>>> import numpy as np
>>> np.set_printoptions(precision=3, suppress=True, linewidth=140, floatmode="fixed")
>>> m1 = np.loadtxt("layer18.csv", delimiter=",")
>>> print(m1)
[[-3.000  2.000  2.000 -2.000 -2.000 -3.000 -3.000  0.000  1.000]
 [-2.000 -1.000  1.000  3.000  1.000 -1.000 -1.000  1.000  0.000]
 [-3.000  2.000 -2.000 -3.000 -3.000 -3.000 -3.000  0.000  2.000]
 [ 2.000  0.000  3.000  1.000  3.000 -3.000 -3.000 -3.000  0.000]
 [-3.000 -2.000 -1.000 -3.000  3.000  2.000  2.000  0.000 -3.000]
 [-3.000 -2.000 -1.000  2.000  3.000 -2.000  1.000  0.000 -3.000]
 [-2.000  1.000  3.000  3.000 -1.000  3.000  0.000  0.000  2.000]
 [-1.000  0.000  3.000  3.000  3.000 -2.000 -2.000 -1.000 -2.000]
 [-1.000 -3.000  0.000 -2.000 -1.000 -2.000  1.000  0.000  0.000]
 [ 1.000  1.000 -3.000  1.000  0.000  2.000  1.000  0.000  2.000]
 [ 1.000  3.000 -1.000 -3.000 -1.000  3.000  0.000  1.000  1.000]
 [ 3.000  3.000  2.000 -3.000  0.000  0.000  3.000 -1.000 -3.000]
 [ 3.000  2.000  1.000  1.000  1.000  0.000  0.000  3.000 -2.000]
 [-2.000  2.000  1.000 -2.000  2.000  3.000 -1.000  1.000  1.000]
 [ 2.000  2.000  1.000 -3.000 -2.000 -3.000  3.000  1.000 -1.000]
 [ 1.000  1.000 -3.000  1.000  0.000  2.000  1.000  0.000  2.000]]
>>> # row 15 repeats row 9
>>> vec = np.array([0, -2, -2, 1, 1, -2, 2, 1, 2])
>>> y = m1 @ vec
>>> print(y)
[-10.000   5.000  -2.000  -5.000   0.000  11.000  -8.000  -5.000   9.000   7.000 -11.000 -14.000  -5.000 -11.000   0.000   7.000]
>>> print(np.round(np.linalg.pinv(m1) @ m1, 3) + 0)
[[1.000 0.000 0.000 0.000 0.000 0.000 0.000 0.000 0.000]
 [0.000 1.000 0.000 0.000 0.000 0.000 0.000 0.000 0.000]
 [0.000 0.000 1.000 0.000 0.000 0.000 0.000 0.000 0.000]
 [0.000 0.000 0.000 1.000 0.000 0.000 0.000 0.000 0.000]
 [0.000 0.000 0.000 0.000 1.000 0.000 0.000 0.000 0.000]
 [0.000 0.000 0.000 0.000 0.000 1.000 0.000 0.000 0.000]
 [0.000 0.000 0.000 0.000 0.000 0.000 1.000 0.000 0.000]
 [0.000 0.000 0.000 0.000 0.000 0.000 0.000 1.000 0.000]
 [0.000 0.000 0.000 0.000 0.000 0.000 0.000 0.000 1.000]]
>>> try:
...     np.linalg.solve(m1, y)
... except np.linalg.LinAlgError as e:
...     print(e)
... 
Last 2 dimensions of the array must be square
>>> print(np.round(np.linalg.solve(m1.T @ m1, m1.T @ y), 3) + 0)
[ 0.000 -2.000 -2.000  1.000  1.000 -2.000  2.000  1.000  2.000]
>>> print(np.round(np.linalg.lstsq(m1, y)[0], 3) + 0)
[ 0.000 -2.000 -2.000  1.000  1.000 -2.000  2.000  1.000  2.000]
>>> rng = np.random.default_rng(75)
>>> y = y + 0.02 * rng.normal(size=16)
>>> print(y)
[-10.022   5.008  -1.992  -4.991   0.010  11.000  -7.991  -4.979   9.037   6.997 -11.016 -14.028  -4.995 -11.003   0.032   6.974]
>>> coef, *_ = np.linalg.lstsq(m1, y)
>>> print([round(float(np.linalg.norm(np.linalg.solve(m1.T @ m1 + lam * np.eye(9), m1.T @ y))), 2) for lam in (0, 1, 10, 100)])
[4.81, 4.44, 3.38, 1.52]
>>> hat = m1 @ np.linalg.solve(m1.T @ m1, m1.T)
>>> print(round(np.trace(hat), 3))
9.0
>>> print(np.linalg.matrix_rank(np.eye(16) - hat))
7
>>> print(np.round(hat @ m1[:, 6], 3) + 0)
[-3.000 -1.000 -3.000 -3.000  2.000  1.000  0.000 -2.000  1.000  1.000  0.000  3.000  0.000 -1.000  3.000  1.000]
>>> Y = m1[0, 0] * m1[1:] - np.outer(m1[1:, 0], m1[0])
>>> print(Y)
[[  0.000   7.000   1.000 -13.000  -7.000  -3.000  -3.000  -3.000   2.000]
 [  0.000   0.000  12.000   3.000   3.000   0.000   0.000   0.000  -3.000]
 [  0.000  -4.000 -13.000   1.000  -5.000  15.000  15.000   9.000  -2.000]
 [  0.000  12.000   9.000   3.000 -15.000 -15.000 -15.000   0.000  12.000]
 [  0.000  12.000   9.000 -12.000 -15.000  -3.000 -12.000   0.000  12.000]
 [  0.000   1.000  -5.000 -13.000  -1.000 -15.000  -6.000   0.000  -4.000]
 [  0.000   2.000  -7.000 -11.000 -11.000   3.000   3.000   3.000   7.000]
 [  0.000  11.000   2.000   4.000   1.000   3.000  -6.000   0.000   1.000]
 [  0.000  -5.000   7.000  -1.000   2.000  -3.000   0.000  -0.000  -7.000]
 [  0.000 -11.000   1.000  11.000   5.000  -6.000   3.000  -3.000  -4.000]
 [  0.000 -15.000 -12.000  15.000   6.000   9.000   0.000   3.000   6.000]
 [  0.000 -12.000  -9.000   3.000   3.000   9.000   9.000  -9.000   3.000]
 [  0.000  -2.000   1.000   2.000 -10.000 -15.000  -3.000  -3.000  -1.000]
 [  0.000 -10.000  -7.000  13.000  10.000  15.000  -3.000  -3.000   1.000]
 [  0.000  -5.000   7.000  -1.000   2.000  -3.000   0.000  -0.000  -7.000]]
>>> print(np.flatnonzero(~Y.round(6).any(axis=1)))
[]
>>> J = np.loadtxt("x.csv", delimiter=",")
>>> print(J)
[[ 3.724 -0.185  0.346  2.582  3.276 -0.367  2.909  2.118  1.187  1.208  2.336]
 [ 3.021 -0.379  0.102  1.945  3.169  0.058  2.744  1.715  1.354  1.340  1.976]
 [ 2.464 -0.151 -0.106  2.009  3.050 -0.068  3.236  2.098  1.256  1.084  1.954]
 [ 2.982 -0.211  0.359  2.273  3.170  0.072  3.077  2.044  0.892  0.804  1.693]
 [ 3.731  0.091 -0.379  2.138  2.751  0.055  2.790  1.951  0.901  1.104  2.167]
 [ 2.773 -0.001 -0.434  1.966  3.069  0.073  3.032  1.567  1.006  0.972  2.007]
 [ 3.313 -0.271 -0.275  2.187  2.867 -0.254  2.987  2.309  1.116  1.082  1.712]
 [ 2.830  0.349 -0.076  1.807  3.321 -0.066  3.107  2.381  1.172  1.010  1.724]
 [ 1.534  1.128  2.012 -0.085  0.948  3.160  2.818  1.005  0.936  2.394  2.868]
 [ 2.303  1.046  1.792  0.123  1.701  3.132  2.528  1.198  1.161  2.887  3.162]
 [ 2.012  1.254  1.824  0.222  0.652  2.716  2.723  0.796  1.194  2.541  2.984]
 [ 2.206  1.272  2.359  0.637  1.438  3.046  3.205  1.421  1.098  2.891  3.090]
 [ 1.623  1.027  2.314  0.392  0.690  3.301  2.756  1.006  1.605  2.653  3.145]
 [ 2.291  0.688  1.943 -0.006  0.975  3.099  2.957  0.791  0.897  2.557  3.306]
 [ 2.556  0.923  2.168 -0.047  1.203  2.828  2.798  1.097  0.545  3.249  3.212]
 [ 2.288  1.672  2.080  0.204  0.800  2.803  2.630  0.569  0.810  3.223  3.388]
 [ 3.003  3.236  0.168  0.108  1.759  2.632  2.459  0.452  1.373 -0.229  3.408]
 [ 2.773  2.817  0.148 -0.417  2.030  2.911  2.857  0.673  0.801 -0.382  3.033]
 [ 2.763  3.115 -0.212  0.522  1.821  3.108  3.010  0.205  1.494  0.149  2.918]
 [ 3.560  2.450 -0.055  0.586  2.610  3.175  2.865  0.094  1.125  0.305  2.763]
 [ 3.593  3.003 -0.044 -0.490  2.360  3.390  3.230 -0.117  0.691 -0.229  2.728]
 [ 3.298  3.619  0.037  0.235  2.782  2.830  2.699  0.079  1.438 -0.052  3.210]
 [ 2.889  3.200  0.454 -0.184  2.787  2.785  2.640 -0.023  1.177  0.089  3.170]
 [ 3.307  3.115  0.118  0.246  2.221  2.677  3.053 -0.630  0.668  0.012  2.583]]
>>> hat = J @ np.linalg.solve(J.T @ J, J.T)
>>> print(np.allclose(hat @ hat, hat))
True
>>> print(np.round(np.trace(hat), 3))
11.0
>>> Ac = J - J.mean(axis=0)
>>> vecs = np.linalg.svd(Ac)[2][:3]
>>> Y = Ac - Ac @ vecs.T @ vecs
>>> print(np.linalg.norm(Y, axis=1).round(6).argmax())
23
>>> C2 = J.T @ J
>>> print(np.allclose(C2, C2.T))
True
>>> print(np.linalg.svd(J, compute_uv=False) ** 2)
[931.965 130.806  77.909   3.735   2.865   2.090   1.897   1.310   1.019   0.767   0.256]
>>> print(round(float(np.trace(C2)), 3), round((J ** 2).sum(), 3))
1154.618 1154.618
>>> print(np.linalg.matrix_rank(C2))
11
>>> K = np.load("arr.npy")
>>> print(K)
[[ 2 12  8 11  7 13 17 13 17  7 11  5  4 15  4  8]
 [12  2 11  8 15  4  7  9 11 10  3  2  8 10  4 14]
 [ 8 11  8 12 11  9  7  9 14  4 12 17  7  7  8  5]
 [11  8 12 18 12  3  9  7 11  8 18 10  7  3  9  9]
 [ 7 15 11 12  0  7 11 10 12 12  4  3  6 10  6  4]
 [13  4  9  3  7  0 12  6 17 10  2 11  5  5 15  6]
 [17  7  7  9 11 12  8 12 18 11 10  8  5 10 10  3]
 [13  9  9  7 10  6 12 10  5 11 14  8 12  1  3 13]
 [17 11 14 11 12 17 18  5  8  2 12  8  8  4  1 11]
 [ 7 10  4  8 12 10 11 11  2  6  5  9 18  5 10 11]
 [11  3 12 18  4  2 10 14 12  5 16  7 15 13 17 16]
 [ 5  2 17 10  3 11  8  8  8  9  7  2  6 12 11 13]
 [ 4  8  7  7  6  5  5 12  8 18 15  6  2 13  6  5]
 [15 10  7  3 10  5 10  1  4  5 13 12 13  8 17  8]
 [ 4  4  8  9  6 15 10  3  1 10 17 11  6 17  8  9]
 [ 8 14  5  9  4  6  3 13 11 11 16 13  5  8  9 12]]
>>> w, vecs = np.linalg.eigh(K)
>>> vec = np.array([0, 0, 2, -2, 2, -2, 2, 0, 0, 0, -2, 0, 0, 0, 0, 1])
>>> print((np.sign(vecs[:, -1].round(6)) == np.sign(vecs[0, -1].round(6))).astype(int))
[1 1 1 1 1 1 1 1 1 1 1 1 1 1 1 1]
>>> print(np.abs(K).sum(axis=1).max(), np.round(np.abs(w).max(), 3))
175 145.21
>>> print(vec @ K @ vec / (vec @ vec), round(w[0], 3), round(float(w[-1]), 3))
-5.76 -29.398 145.21
>>> lab = rng.permutation(16)
>>> print(lab)
[11  2  0 14 13  7  6  4  5  3 10 15  9  1 12  8]
>>> Y = K[lab][:, lab]
>>> print(np.diag(Y))
[ 2  8  2  8  8 10  8  0  0 18 16 12  6  2  2  8]
>>> print(np.allclose(Y, K))
False
>>> vec = np.array([4, -5, -5, 0, 4, -5, 4, -2, -5, -4, -2, -4, 3, -1, 1, -3])
>>> a = np.maximum(K @ vec, 0)
>>> print(np.flatnonzero(a > 1e-9))
[]
>>> print(K.T @ a)
[0 0 0 0 0 0 0 0 0 0 0 0 0 0 0 0]
>>> print(np.tanh(K @ vec))
[-1.000 -1.000 -1.000 -1.000 -1.000 -1.000 -1.000 -1.000 -1.000 -1.000 -1.000 -1.000 -1.000 -1.000 -1.000 -1.000]
>>> print(np.maximum(K @ (3 * vec), 0))
[0 0 0 0 0 0 0 0 0 0 0 0 0 0 0 0]
>>> Y = np.array([[1, 1],
...     [-3, 0],
...     [-1, -3],
...     [3, -5],
...     [2, 1],
...     [1, -1],
...     [-4, -4],
...     [-4, 4],
...     [-4, 1],
...     [3, -1],
...     [0, 5],
...     [-3, 3],
...     [3, 1],
...     [-5, -2],
...     [-2, -2],
...     [-3, 4]])
>>> print(Y.T @ K.T)
[[-259 -107 -170  -97 -167 -186 -157  -89 -129  -98 -198 -149 -139 -128 -131 -191]
 [ -21   16   52   28  -78   -7   24   91   -5   37   30  -52   44   43   -1  124]]
>>> print(np.einsum("ik,kj->ij", K, Y))
[[-259  -21]
 [-107   16]
 [-170   52]
 [ -97   28]
 [-167  -78]
 [-186   -7]
 [-157   24]
 [ -89   91]
 [-129   -5]
 [ -98   37]
 [-198   30]
 [-149  -52]
 [-139   44]
 [-128   43]
 [-131   -1]
 [-191  124]]
>>> print(np.linalg.matrix_rank(np.vstack([K, Y.T])))
16
>>> print(np.linalg.matrix_rank(K @ Y))
2
>>> print(np.trace(K))
110
>>> print(np.allclose(K @ K.T, K.T @ K))
True
>>> arr = np.load("out4.npy")
>>> print(arr)
[[2 2 0 2 3 1 3 3 1 2]
 [6 6 0 6 9 3 9 9 3 6]
 [4 4 0 4 6 2 6 6 2 4]
 [2 2 0 2 3 1 3 3 1 2]
 [2 2 0 2 3 1 3 3 1 2]
 [6 6 0 6 9 3 9 9 3 6]
 [0 0 0 0 0 0 0 0 0 0]]
>>> U, sigma, vt = np.linalg.svd(arr)
>>> print(np.argmax(sigma[:-1] / (sigma[1:] + 1e-6)) + 1)
1
>>> Y = U[:, :1] @ np.diag(sigma[:1]) @ vt[:1]
>>> print(np.linalg.matrix_rank(arr, rtol=0.05))
1
>>> print(Y)
[[2.000 2.000 0.000 2.000 3.000 1.000 3.000 3.000 1.000 2.000]
 [6.000 6.000 0.000 6.000 9.000 3.000 9.000 9.000 3.000 6.000]
 [4.000 4.000 0.000 4.000 6.000 2.000 6.000 6.000 2.000 4.000]
 [2.000 2.000 0.000 2.000 3.000 1.000 3.000 3.000 1.000 2.000]
 [2.000 2.000 0.000 2.000 3.000 1.000 3.000 3.000 1.000 2.000]
 [6.000 6.000 0.000 6.000 9.000 3.000 9.000 9.000 3.000 6.000]
 [0.000 0.000 0.000 0.000 0.000 0.000 0.000 0.000 0.000 0.000]]
>>> print(np.round(np.linalg.norm(arr, 2) / np.linalg.norm(arr), 3))
1.0
>>> print(np.linalg.matrix_rank(arr, rtol=0.1))
1
>>> U, sigma, vt = np.linalg.svd(arr)
>>> vecs = vt[:(sigma > 1e-8).sum()]
>>> vec = arr[2] + -1 * arr[5] + rng.integers(2) * np.eye(10)[0]
>>> print(vec)
[-1.000 -2.000  0.000 -2.000 -3.000 -1.000 -3.000 -3.000 -1.000 -2.000]
>>> print(round(np.linalg.norm(vec - vecs.T @ vecs @ vec), 3))
0.955
>>> print(np.linalg.matrix_rank(np.vstack([arr, vec])))
2
>>> print(np.allclose(vecs.T @ vecs @ vec, vec))
False
>>> print(np.diag(vecs.T @ vecs))
[0.089 0.089 0.000 0.089 0.200 0.022 0.200 0.200 0.022 0.089]
>>> W0 = np.loadtxt("mat.csv", delimiter=",")
>>> print(W0)
[[0.000 9.000 0.000 0.000 0.000 0.000 2.000 0.000 0.000 0.000 0.000 0.000 0.000]
 [0.000 0.000 0.000 0.000 9.000 0.000 0.000 0.000 0.000 0.000 1.000 0.000 0.000]
 [0.000 0.000 0.000 0.000 0.000 0.000 0.000 0.000 0.000 0.000 0.000 4.000 8.000]
 [0.000 5.000 9.000 0.000 0.000 0.000 7.000 0.000 0.000 0.000 0.000 0.000 0.000]
 [0.000 0.000 0.000 0.000 0.000 0.000 6.000 0.000 9.000 0.000 0.000 0.000 2.000]
 [0.000 0.000 0.000 0.000 0.000 0.000 0.000 2.000 3.000 1.000 0.000 0.000 4.000]
 [7.000 0.000 0.000 0.000 0.000 0.000 1.000 0.000 6.000 0.000 0.000 0.000 0.000]
 [3.000 4.000 0.000 6.000 0.000 0.000 3.000 0.000 0.000 9.000 0.000 0.000 9.000]
 [0.000 0.000 0.000 0.000 0.000 0.000 0.000 7.000 5.000 2.000 3.000 8.000 0.000]
 [0.000 0.000 0.000 0.000 0.000 0.000 4.000 0.000 0.000 0.000 0.000 0.000 0.000]
 [0.000 0.000 4.000 9.000 0.000 0.000 6.000 0.000 0.000 0.000 0.000 0.000 0.000]
 [0.000 0.000 0.000 0.000 0.000 1.000 0.000 2.000 0.000 0.000 0.000 0.000 0.000]
 [0.000 0.000 0.000 0.000 0.000 0.000 7.000 0.000 0.000 2.000 5.000 0.000 0.000]
 [0.000 5.000 0.000 0.000 0.000 0.000 0.000 0.000 0.000 0.000 6.000 0.000 0.000]]
>>> Q, vecs = np.linalg.qr(W0[:, :7])[0], np.linalg.qr(W0[:, 7:])[0]
>>> sigma = np.linalg.svd(Q.T @ vecs, compute_uv=False)
>>> print(np.degrees(np.arccos(sigma.clip(0, 1))))
[27.489 51.936 58.429 64.077 89.346 90.000]
>>> print((sigma > 0.9).sum())
0
